$ ipython --no-banner

In [1]: import numpy as np

In [2]: np.set_printoptions(precision=3, suppress=True, linewidth=160)

In [3]: X = np.load("case0.npy")

In [4]: X
Out[4]: 
array([[-2,  0, -3,  0,  0,  0, -3, -1,  1,  2, -2],
       [-1,  0, -3,  3,  0, -3,  3,  0, -3,  3, -1],
       [ 0, -1, -2, -2, -2,  1, -2,  1,  2,  3, -2],
       [-3,  0,  1,  2,  1, -3,  3,  1, -2, -2,  2],
       [ 0,  0,  2,  3, -1,  1, -1,  0,  0, -2,  2],
       [ 3,  2,  3, -3,  3,  1,  0,  3,  1, -1, -3],
       [ 3,  1,  3,  1, -3,  3, -2, -3,  0,  2,  2],
       [-4,  0, -9,  6,  0, -6,  3, -1, -5,  8, -4]])

In [5]: Uu, sig, VT = np.linalg.svd(X)

In [6]: evecs = VT[:(sig > 1e-8).sum()]

In [7]: rng = np.random.default_rng(21878)

In [8]: x = X[3] + 5 * X[6] + rng.integers(2) * np.eye(11)[2]

In [9]: x
Out[9]: array([ 12.,   5.,  16.,   7., -14.,  12.,  -7., -14.,  -2.,   8.,  12.])

In [10]: np.diag(evecs.T @ evecs)
Out[10]: array([0.817, 0.366, 0.812, 0.92 , 0.613, 0.338, 0.683, 0.828, 0.301, 0.795, 0.527])

In [11]: np.linalg.matrix_rank(np.vstack([X, x]))
Out[11]: np.int64(7)

In [12]: ang = np.radians(90)

In [13]: R = np.eye(11)

In [14]: R[3, 3] = R[1, 1] = np.cos(ang)

In [15]: R[3, 1], R[1, 3] = -np.sin(ang), np.sin(ang)

In [16]: R.round(3) + 0
Out[16]: 
array([[ 1.,  0.,  0.,  0.,  0.,  0.,  0.,  0.,  0.,  0.,  0.],
       [ 0.,  0.,  0.,  1.,  0.,  0.,  0.,  0.,  0.,  0.,  0.],
       [ 0.,  0.,  1.,  0.,  0.,  0.,  0.,  0.,  0.,  0.,  0.],
       [ 0., -1.,  0.,  0.,  0.,  0.,  0.,  0.,  0.,  0.,  0.],
       [ 0.,  0.,  0.,  0.,  1.,  0.,  0.,  0.,  0.,  0.,  0.],
       [ 0.,  0.,  0.,  0.,  0.,  1.,  0.,  0.,  0.,  0.,  0.],
       [ 0.,  0.,  0.,  0.,  0.,  0.,  1.,  0.,  0.,  0.,  0.],
       [ 0.,  0.,  0.,  0.,  0.,  0.,  0.,  1.,  0.,  0.,  0.],
       [ 0.,  0.,  0.,  0.,  0.,  0.,  0.,  0.,  1.,  0.,  0.],
       [ 0.,  0.,  0.,  0.,  0.,  0.,  0.,  0.,  0.,  1.,  0.],
       [ 0.,  0.,  0.,  0.,  0.,  0.,  0.,  0.,  0.,  0.,  1.]])

In [17]: Y = X @ R.T

In [18]: np.allclose(X @ X.T, Y @ Y.T)
Out[18]: True

In [19]: np.allclose(np.linalg.norm(X, axis=1), np.linalg.norm(Y, axis=1))
Out[19]: True

In [20]: np.abs(Y - X).max(axis=0)
Out[20]: array([0., 6., 0., 6., 0., 0., 0., 0., 0., 0., 0.])

In [21]: Uu, sig, VT = np.linalg.svd(X)

In [22]: sig.round(3) + 0
Out[22]: array([19.357,  9.928,  8.569,  5.687,  3.211,  2.406,  1.7  ,  0.   ])

In [23]: np.argmax(sig[:-1] / (sig[1:] + 1e-6)) + 1
Out[23]: np.int64(7)

In [24]: Y = Uu[:, :7] @ np.diag(sig[:7]) @ VT[:7]

In [25]: np.linalg.matrix_rank(X, rtol=0.05)
Out[25]: np.int64(7)

In [26]: np.round(np.linalg.norm(X - Y, 2), 3), np.round(sig[7], 3)
Out[26]: (np.float64(0.0), np.float64(0.0))

In [27]: round(np.linalg.norm(X - Y) / np.linalg.norm(X), 3)
Out[27]: np.float64(0.0)

In [28]: np.round(np.abs(X - Y).max(), 3)
Out[28]: np.float64(0.0)

In [29]: Y.round(3) + 0
Out[29]: 
array([[-2.,  0., -3.,  0.,  0.,  0., -3., -1.,  1.,  2., -2.],
       [-1.,  0., -3.,  3.,  0., -3.,  3.,  0., -3.,  3., -1.],
       [ 0., -1., -2., -2., -2.,  1., -2.,  1.,  2.,  3., -2.],
       [-3.,  0.,  1.,  2.,  1., -3.,  3.,  1., -2., -2.,  2.],
       [ 0.,  0.,  2.,  3., -1.,  1., -1.,  0.,  0., -2.,  2.],
       [ 3.,  2.,  3., -3.,  3.,  1.,  0.,  3.,  1., -1., -3.],
       [ 3.,  1.,  3.,  1., -3.,  3., -2., -3.,  0.,  2.,  2.],
       [-4.,  0., -9.,  6.,  0., -6.,  3., -1., -5.,  8., -4.]])

In [30]: round(np.trace(np.linalg.pinv(X) @ X), 3)
Out[30]: np.float64(7.0)

In [31]: np.round(X @ np.linalg.pinv(X) @ X, 3) + 0
Out[31]: 
array([[-2.,  0., -3.,  0.,  0.,  0., -3., -1.,  1.,  2., -2.],
       [-1.,  0., -3.,  3.,  0., -3.,  3.,  0., -3.,  3., -1.],
       [ 0., -1., -2., -2., -2.,  1., -2.,  1.,  2.,  3., -2.],
       [-3.,  0.,  1.,  2.,  1., -3.,  3.,  1., -2., -2.,  2.],
       [ 0.,  0.,  2.,  3., -1.,  1., -1.,  0.,  0., -2.,  2.],
       [ 3.,  2.,  3., -3.,  3.,  1.,  0.,  3.,  1., -1., -3.],
       [ 3.,  1.,  3.,  1., -3.,  3., -2., -3.,  0.,  2.,  2.],
       [-4.,  0., -9.,  6.,  0., -6.,  3., -1., -5.,  8., -4.]])

In [32]: arr = np.load("data.npy")

In [33]: arr
Out[33]: 
array([[ 0,  1,  1, -1,  2,  2,  1,  2,  1,  2],
       [-1,  0,  0,  0,  1,  0,  0,  0,  0,  0],
       [-1,  0,  0, -1,  1, -2,  1,  0, -1,  1],
       [ 1,  0,  1,  0,  0, -2,  1,  0,  0,  0],
       [-2, -1, -1,  0,  0, -1, -1,  0, -1,  0],
       [-2,  0,  2,  2,  1,  0, -1,  0,  1, -1],
       [-1,  0, -1, -1,  1,  1,  0,  2,  2,  2],
       [-2,  0,  0,  0,  0,  0, -2,  0,  1,  1],
       [-1,  0,  1,  0,  1, -1, -2, -1,  0,  0],
       [-2,  0, -1,  0,  0,  1, -2, -1,  0,  0]])

In [34]: # antisymmetric, zero diagonal

In [35]: Uu, sig, VT = np.linalg.svd(arr)

In [36]: sig.round(3) + 0
Out[36]: array([5.985, 5.985, 3.928, 3.928, 2.014, 2.014, 0.835, 0.835, 0.   , 0.   ])

In [37]: np.argmax(sig[:-1] / (sig[1:] + 1e-6)) + 1
Out[37]: np.int64(8)

In [38]: Y = Uu[:, :8] @ np.diag(sig[:8]) @ VT[:8]

In [39]: Y.round(3) + 0
Out[39]: 
array([[ 0.,  1.,  1., -1.,  2.,  2.,  1.,  2.,  1.,  2.],
       [-1.,  0.,  0.,  0.,  1.,  0.,  0.,  0.,  0.,  0.],
       [-1.,  0.,  0., -1.,  1., -2.,  1.,  0., -1.,  1.],
       [ 1.,  0.,  1.,  0.,  0., -2.,  1.,  0.,  0.,  0.],
       [-2., -1., -1.,  0.,  0., -1., -1.,  0., -1.,  0.],
       [-2.,  0.,  2.,  2.,  1.,  0., -1.,  0.,  1., -1.],
       [-1.,  0., -1., -1.,  1.,  1.,  0.,  2.,  2.,  2.],
       [-2.,  0.,  0.,  0.,  0.,  0., -2.,  0.,  1.,  1.],
       [-1.,  0.,  1.,  0.,  1., -1., -2., -1.,  0.,  0.],
       [-2.,  0., -1.,  0.,  0.,  1., -2., -1.,  0.,  0.]])

In [40]: np.round(np.abs(arr - Y).max(), 3)
Out[40]: np.float64(0.0)

In [41]: np.linalg.matrix_rank(arr, rtol=0.05)
Out[41]: np.int64(8)

In [42]: round(float(np.linalg.norm(arr - Y, 2)), 3), np.round(sig[8], 3)
Out[42]: (0.0, np.float64(0.0))

In [43]: round(np.linalg.norm(arr - Y) / np.linalg.norm(arr), 3)
Out[43]: np.float64(0.0)

In [44]: F = np.load("x.npy")

In [45]: F
Out[45]: 
array([[81, 51, 35, 37, 46],
       [51, 54, 25, 26, 22],
       [35, 25, 46, 13, 26],
       [37, 26, 13, 44, 27],
       [46, 22, 26, 27, 35]])

In [46]: L = np.linalg.cholesky(F)

In [47]: F / np.sqrt(np.outer(np.diag(F), np.diag(F)))
Out[47]: 
array([[1.   , 0.771, 0.573, 0.62 , 0.864],
       [0.771, 1.   , 0.502, 0.533, 0.506],
       [0.573, 0.502, 1.   , 0.289, 0.648],
       [0.62 , 0.533, 0.289, 1.   , 0.688],
       [0.864, 0.506, 0.648, 0.688, 1.   ]])

In [48]: np.diag(L) ** 2
Out[48]: array([81.   , 21.889, 30.475, 26.396,  2.82 ])

In [49]: x = np.array([-3, -2, -2, 3, 1])

In [50]: target = F @ x

In [51]: target
Out[51]: array([-258, -211, -182,  -30, -118])

In [52]: np.linalg.solve(F, -3 * target)
Out[52]: array([ 9.,  6.,  6., -9., -3.])

In [53]: np.round(np.linalg.solve(F.T, F[4]), 3) + 0
Out[53]: array([0., 0., 0., 0., 1.])

In [54]: K = np.load("w.npy")

In [55]: K
Out[55]: 
array([[2., 1., 0., 0.],
       [5., 4., 0., 0.],
       [0., 0., 1., 1.],
       [0., 0., 1., 1.]])

In [56]: round(float(np.linalg.det(2 * K)), 3), np.round(np.linalg.det(K), 3)
Out[56]: (0.0, np.float64(0.0))

In [57]: np.linalg.eigvals(K)
Out[57]: array([0.551, 5.449, 2.   , 0.   ])

In [58]: np.einsum("ii->", K)
Out[58]: np.float64(8.0)

In [59]: np.round(np.linalg.det(K.T), 3)
Out[59]: np.float64(0.0)

In [60]: Y = X / np.sqrt((X ** 2).mean(axis=1, keepdims=True))

In [61]: Y[5]
Out[61]: array([ 1.274,  0.849,  1.274, -1.274,  1.274,  0.425,  0.   ,  1.274,  0.425, -0.425, -1.274])

In [62]: z = rng.permutation(4)

In [63]: z
Out[63]: array([1, 2, 3, 0])

In [64]: Y = K[z][:, z]

In [65]: np.sort(np.abs(np.linalg.eigvals(Y)))
Out[65]: array([0.   , 0.551, 2.   , 5.449])

In [66]: round(np.linalg.det(Y), 3), np.round(np.linalg.det(K[z]), 3)
Out[66]: (np.float64(0.0), np.float64(0.0))

In [67]: data = np.array([[1.0, 4.0, -9.0, 5.0],
    ...:     [3.0, 3.0, -15.0, 10.0],
    ...:     [3.0, 6.0, -23.0, 15.0],
    ...:     [3.0, 6.0, -25.0, 17.0]])

In [68]: r0 = np.array([2, -1, 2, 1])

In [69]: Y = data + np.outer(r0, np.eye(4)[2])

In [70]: round(float(np.linalg.det(Y) / np.linalg.det(data)), 3), round(float(1 + np.linalg.solve(data, r0)[2]), 3)
Out[70]: (-2.5, -2.5)

In [71]: vals, evecs = np.linalg.eig(data)

In [72]: vals
Out[72]: array([ 1., -2., -3.,  2.])

In [73]: np.sort(np.linalg.eigvals(data @ data))
Out[73]: array([1., 4., 4., 9.])

In [74]: E = np.array([[3, 2, 2, 0, 1, 3, 2, 1, 2, 0],
    ...:     [3, 0, 2, 1, 0, 2, 1, 0, 0, 3],
    ...:     [2, 0, 3, 1, 3, 3, 0, 0, 2, 1],
    ...:     [3, 2, 2, 0, 2, 2, 0, 2, 3, 2],
    ...:     [3, 1, 0, 1, 2, 1, 0, 3, 1, 3],
    ...:     [2, 1, 1, 1, 3, 1, 3, 2, 1, 0],
    ...:     [1, 3, 3, 0, 2, 2, 2, 1, 0, 1],
    ...:     [0, 0, 3, 0, 2, 2, 3, 3, 3, 3],
    ...:     [2, 1, 2, 3, 3, 0, 3, 0, 0, 2],
    ...:     [0, 3, 3, 2, 3, 0, 0, 0, 3, 3]])

In [75]: E
Out[75]: 
array([[3, 2, 2, 0, 1, 3, 2, 1, 2, 0],
       [3, 0, 2, 1, 0, 2, 1, 0, 0, 3],
       [2, 0, 3, 1, 3, 3, 0, 0, 2, 1],
       [3, 2, 2, 0, 2, 2, 0, 2, 3, 2],
       [3, 1, 0, 1, 2, 1, 0, 3, 1, 3],
       [2, 1, 1, 1, 3, 1, 3, 2, 1, 0],
       [1, 3, 3, 0, 2, 2, 2, 1, 0, 1],
       [0, 0, 3, 0, 2, 2, 3, 3, 3, 3],
       [2, 1, 2, 3, 3, 0, 3, 0, 0, 2],
       [0, 3, 3, 2, 3, 0, 0, 0, 3, 3]])

In [76]: r0 = np.array([0, -3, 0])

In [77]: np.array([np.convolve(row, r0, "same") for row in E])
Out[77]: 
array([[-9, -6, -6,  0, -3, -9, -6, -3, -6,  0],
       [-9,  0, -6, -3,  0, -6, -3,  0,  0, -9],
       [-6,  0, -9, -3, -9, -9,  0,  0, -6, -3],
       [-9, -6, -6,  0, -6, -6,  0, -6, -9, -6],
       [-9, -3,  0, -3, -6, -3,  0, -9, -3, -9],
       [-6, -3, -3, -3, -9, -3, -9, -6, -3,  0],
       [-3, -9, -9,  0, -6, -6, -6, -3,  0, -3],
       [ 0,  0, -9,  0, -6, -6, -9, -9, -9, -9],
       [-6, -3, -6, -9, -9,  0, -9,  0,  0, -6],
       [ 0, -9, -9, -6, -9,  0,  0,  0, -9, -9]])

In [78]: np.cross(E[3, :3], E[8, :3])
Out[78]: array([ 2, -2, -1])

In [79]: np.convolve(E[3], r0)
Out[79]: array([ 0, -9, -6, -6,  0, -6, -6,  0, -6, -9, -6,  0])

In [80]: np.round(np.linalg.norm(E[7], 1), 3), np.round(np.linalg.norm(E[7], np.inf), 3)
Out[80]: (np.float64(19.0), np.float64(3.0))

In [81]: round(np.linalg.norm(E[7] - E[5]), 3)
Out[81]: np.float64(5.099)

In [82]: round(float(np.linalg.norm(E, "nuc")), 3)
Out[82]: 44.479

In [83]: round(np.linalg.norm(E) ** 2 / np.linalg.norm(E, 2) ** 2, 3)
Out[83]: np.float64(1.437)

In [84]: round(float(np.linalg.norm(E, 1)), 3), round(float(np.linalg.norm(E, np.inf)), 3)
Out[84]: (21.0, 19.0)

In [85]: x = np.array([2, 2, 2, -2, 1, -2, 1, 1, -1, 2])

In [86]: target = E @ x

In [87]: target
Out[87]: array([10, 11,  5, 15, 14, 11, 17, 13, 14, 14])

In [88]: np.linalg.solve(E, 2 * target)
Out[88]: array([ 4.,  4.,  4., -4.,  2., -4.,  2.,  2., -2.,  4.])

In [89]: np.linalg.solve(E, target)
Out[89]: array([ 2.,  2.,  2., -2.,  1., -2.,  1.,  1., -1.,  2.])
